% python3 -q
>>> import numpy as np
>>> np.set_printoptions(precision=1, suppress=True, linewidth=160)
>>> data = np.load("arr.npy")
>>> data
array([[-0.3, -0.9,  1.4, -0.7,  0.1,  0.8],
       [-0.4, -0.9, -0.6, -0.7, -1.4, -0.4],
       [-0.9,  1.4, -0.1, -0.8, -0.5,  0.7],
       [-0.5, -0.3, -0.6, -1.1,  1.3, -0.5],
       [ 0. ,  0.6,  1.1, -0.3, -0.2, -1.5],
       [ 1.7,  0.3, -0.1, -1. , -0.2,  0.3]])
>>> np.round(data.T @ data, 1) + 0
array([[4., 0., 0., 0., 0., 0.],
       [0., 4., 0., 0., 0., 0.],
       [0., 0., 4., 0., 0., 0.],
       [0., 0., 0., 4., 0., 0.],
       [0., 0., 0., 0., 4., 0.],
       [0., 0., 0., 0., 0., 4.]])
>>> np.round(data @ data.T, 1) + 0
array([[4., 0., 0., 0., 0., 0.],
       [0., 4., 0., 0., 0., 0.],
       [0., 0., 4., 0., 0., 0.],
       [0., 0., 0., 4., 0., 0.],
       [0., 0., 0., 0., 4., 0.],
       [0., 0., 0., 0., 0., 4.]])
>>> np.linalg.norm(data, axis=0)
array([2., 2., 2., 2., 2., 2.])
>>> rng = np.random.default_rng(45)
>>> labels = rng.permutation(6)
>>> Y = data[:, labels] * rng.choice([-1, 1], 6)
>>> Y
array([[ 0.8,  1.4, -0.3, -0.9, -0.7, -0.1],
       [-0.4, -0.6, -0.4, -0.9, -0.7,  1.4],
       [ 0.7, -0.1, -0.9,  1.4, -0.8,  0.5],
       [-0.5, -0.6, -0.5, -0.3, -1.1, -1.3],
       [-1.5,  1.1,  0. ,  0.6, -0.3,  0.2],
       [ 0.3, -0.1,  1.7,  0.3, -1. ,  0.2]])
>>> Uu, _, Vt = np.linalg.svd(data.T @ Y)
>>> labels
array([5, 2, 0, 1, 3, 4])
>>> np.round(np.linalg.lstsq(data, Y)[0], 1) + 0
array([[ 0.,  0.,  1.,  0.,  0.,  0.],
       [ 0.,  0.,  0.,  1.,  0.,  0.],
       [ 0.,  1.,  0.,  0.,  0.,  0.],
       [ 0.,  0.,  0.,  0.,  1.,  0.],
       [ 0.,  0.,  0.,  0.,  0., -1.],
       [ 1.,  0.,  0.,  0.,  0.,  0.]])
>>> np.round(Uu @ Vt, 1) + 0
array([[ 0.,  0.,  1.,  0.,  0.,  0.],
       [ 0.,  0.,  0.,  1.,  0.,  0.],
       [ 0.,  1.,  0.,  0.,  0.,  0.],
       [ 0.,  0.,  0.,  0.,  1.,  0.],
       [ 0.,  0.,  0.,  0.,  0., -1.],
       [ 1.,  0.,  0.,  0.,  0.,  0.]])
>>> Y = np.array([[3, 3, 2, 3, 2, 3],
...     [2, 3, 1, 1, 3, 3],
...     [0, 2, 3, 2, 1, 1],
...     [2, 0, 2, 0, 3, 3],
...     [0, 1, 0, 1, 2, 0],
...     [3, 2, 1, 0, 1, 0]])
>>> m1 = np.triu(Y, 1)
>>> m1
array([[0, 3, 2, 3, 2, 3],
       [0, 0, 1, 1, 3, 3],
       [0, 0, 0, 2, 1, 1],
       [0, 0, 0, 0, 3, 3],
       [0, 0, 0, 0, 0, 0],
       [0, 0, 0, 0, 0, 0]])
>>> # rows and columns are dependent
>>> Uu, sigma, Vt = np.linalg.svd(m1)
>>> sigma
array([8. , 3.4, 1.5, 0.6, 0. , 0. ])
>>> Y = Uu[:, :4] @ np.diag(sigma[:4]) @ Vt[:4]
>>> round(np.linalg.norm(m1 - Y, 2), 1), sigma[4]
(np.float64(0.0), np.float64(0.0))
>>> Y.round(1) + 0
array([[0., 3., 2., 3., 2., 3.],
       [0., 0., 1., 1., 3., 3.],
       [0., 0., 0., 2., 1., 1.],
       [0., 0., 0., 0., 3., 3.],
       [0., 0., 0., 0., 0., 0.],
       [0., 0., 0., 0., 0., 0.]])
>>> np.linalg.matrix_rank(Y)
np.int64(4)
>>> def softmax(z):
...     e = np.exp(z - z.max(axis=-1, keepdims=True))
...     return e / e.sum(axis=-1, keepdims=True)
... 
>>> np.round(softmax(m1[1] + 3), 1) + 0
array([0. , 0. , 0.1, 0.1, 0.4, 0.4])
>>> np.round(softmax(m1[1]), 1) + 0
array([0. , 0. , 0.1, 0.1, 0.4, 0.4])
>>> scores = m1 @ m1.T / np.sqrt(6)
>>> softmax(scores)[1] @ m1
array([0. , 1.2, 1.2, 1.6, 2.6, 3. ])
>>> np.round(softmax(scores + np.triu(np.full(scores.shape, -np.inf), 1)), 1) + 0
array([[1. , 0. , 0. , 0. , 0. , 0. ],
       [0.5, 0.5, 0. , 0. , 0. , 0. ],
       [0.7, 0.2, 0.1, 0. , 0. , 0. ],
       [0.1, 0.4, 0. , 0.4, 0. , 0. ],
       [0.2, 0.2, 0.2, 0.2, 0.2, 0. ],
       [0.2, 0.2, 0.2, 0.2, 0.2, 0.2]])
>>> rk = np.linalg.matrix_rank(m1)
>>> rk
np.int64(4)
>>> ns = np.linalg.svd(m1)[2][rk:].T
>>> np.round(ns @ ns.T, 1) + 0
array([[ 1. ,  0. ,  0. ,  0. ,  0. ,  0. ],
       [ 0. ,  0.1,  0. ,  0. ,  0.2, -0.2],
       [ 0. ,  0. ,  0. ,  0. ,  0. ,  0. ],
       [ 0. ,  0. ,  0. ,  0. ,  0. ,  0. ],
       [ 0. ,  0.2,  0. ,  0. ,  0.5, -0.5],
       [ 0. , -0.2,  0. ,  0. , -0.5,  0.5]])
>>> np.allclose(m1 @ ns, 0)
True
>>> np.round(m1 @ ns, 1) + 0
array([[0., 0.],
       [0., 0.],
       [0., 0.],
       [0., 0.],
       [0., 0.],
       [0., 0.]])
>>> A = np.load("a.npy")
>>> A
array([[1, 0, 0, 0, 0, 0, 0],
       [0, 0, 0, 0, 1, 0, 0],
       [0, 0, 2, 0, 0, 0, 0],
       [0, 0, 2, 1, 0, 2, 1],
       [0, 2, 0, 0, 0, 0, 0],
       [0, 0, 0, 1, 0, 2, 2],
       [0, 0, 1, 2, 0, 0, 1]])
>>> # splits into 3 blocks
>>> f = np.array([5, -1, -8])
>>> np.polyval(f, A[2])
array([-8, -8, 10, -8, -8, -8, -8])
>>> np.array([np.convolve(row, f, "same") for row in A])
array([[ -1,  -8,   0,   0,   0,   0,   0],
       [  0,   0,   0,   5,  -1,  -8,   0],
       [  0,  10,  -2, -16,   0,   0,   0],
       [  0,  10,   3, -17,   2,   3, -17],
       [ 10,  -2, -16,   0,   0,   0,   0],
       [  0,   0,   5,  -1,   2,   8, -18],
       [  0,   5,   9, -10, -16,   5,  -1]])
>>> Q, r_ = np.linalg.qr(A)
>>> Q.round(1) + 0
array([[ 1. ,  0. ,  0. ,  0. ,  0. ,  0. ,  0. ],
       [ 0. ,  0. ,  0. ,  0. , -1. ,  0. ,  0. ],
       [ 0. ,  0. , -0.7,  0.4,  0. ,  0.2,  0.6],
       [ 0. ,  0. , -0.7, -0.1,  0. , -0.5, -0.6],
       [ 0. , -1. ,  0. ,  0. ,  0. ,  0. ,  0. ],
       [ 0. ,  0. ,  0. , -0.5,  0. , -0.7,  0.6],
       [ 0. ,  0. , -0.3, -0.8,  0. ,  0.6,  0. ]])
>>> np.allclose(r_.T @ r_, A.T @ A)
True
>>> arr = np.array([[5, 5, 2], [5, 11, 5], [1, 2, 12]])
>>> x0 = np.array([0, 0, 0])
>>> y = arr @ x0
>>> print(y)
[0 0 0]
>>> np.round(np.linalg.solve(arr.T, arr[0]), 1) + 0
array([1., 0., 0.])
>>> np.linalg.solve(arr, arr[:, 2])
array([0., 0., 1.])
>>> print(np.linalg.solve(arr, y))
[0. 0. 0.]
>>> Q, r_ = np.linalg.qr(arr)
>>> print(Q.shape, r_.shape)
(3, 3) (3, 3)
>>> np.allclose(r_.T @ r_, arr.T @ arr)
True
>>> print(round(abs(r_[0, 0]), 1), np.round(np.linalg.norm(arr[:, 0]), 1))
7.1 7.1
>>> print(Q @ r_)
[[ 5.  5.  2.]
 [ 5. 11.  5.]
 [ 1.  2. 12.]]
>>> r_
array([[ -7.1, -11.5,  -6.6],
       [  0. ,  -4.3,  -3.2],
       [  0. ,   0. ,  10.9]])
>>> labels = rng.permutation(3)
>>> Y = r_[:, labels] * rng.choice([-1, 1], 3)
>>> print(Y)
[[ -6.6  -7.1 -11.5]
 [ -3.2   0.   -4.3]
 [ 10.9   0.    0. ]]
>>> Uu, _, Vt = np.linalg.svd(r_.T @ Y)
>>> np.round(np.linalg.lstsq(r_, Y)[0], 1) + 0
array([[0., 1., 0.],
       [0., 0., 1.],
       [1., 0., 0.]])
>>> labels
array([2, 0, 1])
>>> f = np.array([-1, 4, 5])
>>> np.convolve(arr[1], f)
array([-5,  9, 64, 75, 25])
>>> np.array([np.convolve(row, f, "same") for row in arr])
array([[15, 43, 33],
       [ 9, 64, 75],
       [ 2,  1, 58]])
>>> np.correlate(arr[1], arr[0], "full")
array([10, 47, 90, 80, 25])
>>> C = np.array([[4, 3, 2, 5, 3, 2], [4, -4, -4, 5, 2, 2]])
>>> E = rng.normal(size=(26, 2)) @ C + np.array([0, 2, 2, 2, 2, 2])
>>> E
array([[ -1.7,  -2.6,  -1.7,  -0.1,   0.3,   1.2],
       [ -2.5,   4.4,   4.4,  -1.1,   0.7,   0.8],
       [ -3.6,   0.9,   1.6,  -2.5,  -0.5,   0.2],
       [ -9.8,   4.9,   5.8, -10.3,  -3.9,  -2.9],
       [  3.4,  -0.9,  -1. ,   6.2,   3.7,   3.7],
       [  2. ,  -1.7,  -1.4,   4.5,   2.8,   3. ],
       [ -5.6,   4.8,   5.2,  -5. ,  -1.2,  -0.8],
       [ -9.4,   0.7,   2.2,  -9.7,  -4.2,  -2.7],
       [  4.9,   7.3,   5.8,   8.1,   5.9,   4.4],
       [ -7.3,  -3.4,  -1.6,  -7.1,  -3.5,  -1.6],
       [ -3.4,   2.7,   3.1,  -2.3,  -0.1,   0.3],
       [ -5.9,   3.5,   4.1,  -5.4,  -1.6,  -1. ],
       [ -8.7,   8.1,   8.5,  -8.9,  -2.7,  -2.4],
       [ -5.9,  -0.1,   1. ,  -5.4,  -2.1,  -1. ],
       [  4.9,   2.5,   1.7,   8.1,   5.2,   4.4],
       [ 12.2,   2.7,   0.9,  17.3,  10. ,   8.1],
       [ -5.3,  -5.7,  -3.8,  -4.7,  -2.5,  -0.7],
       [  4.8,   4. ,   3.1,   8. ,   5.4,   4.4],
       [ -8.9,  -2.1,  -0.3,  -9.1,  -4.3,  -2.4],
       [ -1.8,  -1.9,  -1.1,  -0.2,   0.3,   1.1],
       [  7.2,   2.9,   1.7,  11. ,   6.7,   5.6],
       [ -1. ,  -4.3,  -3.2,   0.8,   0.5,   1.5],
       [  4. ,  -1.9,  -1.9,   7. ,   4. ,   4. ],
       [ -0.4,   0.3,   0.6,   1.5,   1.5,   1.8],
       [ -1.2,   2.7,   2.8,   0.5,   1.3,   1.4],
       [  9.5,   3. ,   1.5,  13.8,   8.2,   6.7]])
>>> labels = E[:, 5] > np.median(E[:, 5])
>>> f = E[labels].mean(axis=0) - E[~labels].mean(axis=0)
>>> labels.astype(int)
array([1, 0, 0, 0, 1, 1, 0, 0, 1, 0, 0, 0, 0, 0, 1, 1, 0, 1, 0, 0, 1, 1, 1, 1, 1, 1])
>>> t3 = np.stack([E, 5 * E, E[::-1]])
>>> (t3 @ E.T).shape
(3, 26, 26)
>>> np.linalg.matrix_rank(t3)
array([3, 3, 3])
>>> np.einsum("bij,cij->bc", t3, t3)
array([[ 3750.2, 18751.1,   833.2],
       [18751.1, 93755.5,  4165.9],
       [  833.2,  4165.9,  3750.2]])
>>> dist = np.linalg.norm(E[:, None] - E[None], axis=-1)
>>> print(np.linalg.matrix_rank(dist ** 2))
4
>>> np.unravel_index(dist.round(6).argmax(), dist.shape)
(np.int64(3), np.int64(15))
>>> X = (rng.random((3, 3)) < 0.3) + np.eye(3)
>>> X /= X.sum(axis=1, keepdims=True)
>>> X
array([[0.5, 0.5, 0. ],
       [0. , 1. , 0. ],
       [0.2, 0.2, 0.5]])
>>> X.sum(axis=1)
array([1., 1., 1.])
>>> np.sort(np.abs(np.linalg.eigvals(X)))[::-1]
array([1. , 0.5, 0.5])
>>> X @ np.ones(3)
array([1., 1., 1.])
>>> pr = np.eye(3)[2]
>>> for _ in range(4):
...     pr = pr @ X
...     print(pr.round(1))
... 
[0.2 0.2 0.5]
[0.2 0.5 0.2]
[0.2 0.7 0.1]
[0.1 0.8 0.1]
>>> labels = rng.permutation(3)
>>> labels
array([0, 2, 1])
>>> Y = X[labels][:, labels]
>>> np.diag(Y)
array([0.5, 0.5, 1. ])
>>> np.trace(Y)
np.float64(2.0)
>>> np.allclose(Y, X)
False
>>> np.einsum("ij,ji->", X, X)
np.float64(1.5)
>>> print(round(np.linalg.det(X.T), 1))
0.2
>>> np.einsum("ii->", X)
np.float64(2.0)
>>> Y = np.array([[0.3], [1.1], [-1.7], [-0.5], [0.7], [0.5]])
>>> C = np.array([[-1.2, 0.5, -0.2, -1.3]])
>>> mat = Y @ C
>>> print(mat)
[[-0.4  0.1 -0.1 -0.4]
 [-1.3  0.6 -0.2 -1.4]
 [ 2.  -0.8  0.3  2.2]
 [ 0.6 -0.2  0.1  0.7]
 [-0.8  0.3 -0.1 -0.9]
 [-0.6  0.2 -0.1 -0.7]]
>>> C2 = mat.T @ mat
>>> print(np.allclose(C2, C2.T))
True
>>> (mat @ mat.T).shape
(6, 6)
>>> C2
array([[ 7.5, -3.1,  1.2,  8.1],
       [-3.1,  1.3, -0.5, -3.4],
       [ 1.2, -0.5,  0.2,  1.3],
       [ 8.1, -3.4,  1.3,  8.8]])
>>> np.round(np.linalg.svd(mat, compute_uv=False) ** 2, 1) + 0
array([17.7,  0. ,  0. ,  0. ])
>>> C = 3 * np.array([[0.1, 0.0, -1.2], [-0.3, 0.9, -0.7]])
>>> labels = rng.integers(0, 2, 20)
>>> W0 = C[labels] + rng.normal(size=(20, 3))
>>> W0
array([[ 0.7,  0.9, -3.9],
       [-0.1, -1.6, -4.3],
       [-2.7,  1.8, -0.7],
       [-0.7,  2.7, -2.3],
       [-0.3, -0.1, -2.6],
       [-0.8, -0.7, -4.6],
       [-1.3,  5.3, -0.3],
       [ 1.1,  1.4, -3.5],
       [ 1.2, -1. , -3.3],
       [-1.1,  1.1, -3.7],
       [-0.1,  2.8, -3.4],
       [-2. ,  1.8, -0.9],
       [-1.9,  4.2, -3.4],
       [-0.8,  1.4, -1.2],
       [ 1.4,  0.3, -4. ],
       [-1.7,  2.3, -3.6],
       [-1.9,  3.8, -2.8],
       [ 0.1,  1.3, -3.4],
       [ 0.2,  1. , -3.2],
       [ 0.6,  0.1, -2.2]])
>>> cen = W0 - W0.mean(axis=0)
>>> Uu, sigma, Vt = np.linalg.svd(cen, full_matrices=False)
>>> np.searchsorted(np.cumsum(sigma ** 2) / (sigma ** 2).sum(), 0.9) + 1
np.int64(3)
>>> np.abs(Uu[:, 0]).argmax()
np.int64(6)
>>> round(float((sigma ** 2).sum() ** 2 / (sigma ** 4).sum()), 1)
1.8
>>> np.round(cen.mean(axis=0), 1) + 0
array([0., 0., 0.])
>>> print(np.abs(Vt[-1]))
[0.9 0.2 0.5]
>>> P = W0 @ np.linalg.solve(W0.T @ W0, W0.T)
>>> print(P @ W0[:, 2])
[-3.9 -4.3 -0.7 -2.3 -2.6 -4.6 -0.3 -3.5 -3.3 -3.7 -3.4 -0.9 -3.4 -1.2 -4.  -3.6 -2.8 -3.4 -3.2 -2.2]
>>> np.allclose(P @ P, P)
True
>>> np.round(np.diag(P), 1) + 0
array([0.1, 0.3, 0.3, 0.1, 0.1, 0.3, 0.4, 0.2, 0.1, 0.1, 0.1, 0.1, 0.2, 0. , 0.2, 0.1, 0.2, 0.1, 0.1, 0. ])
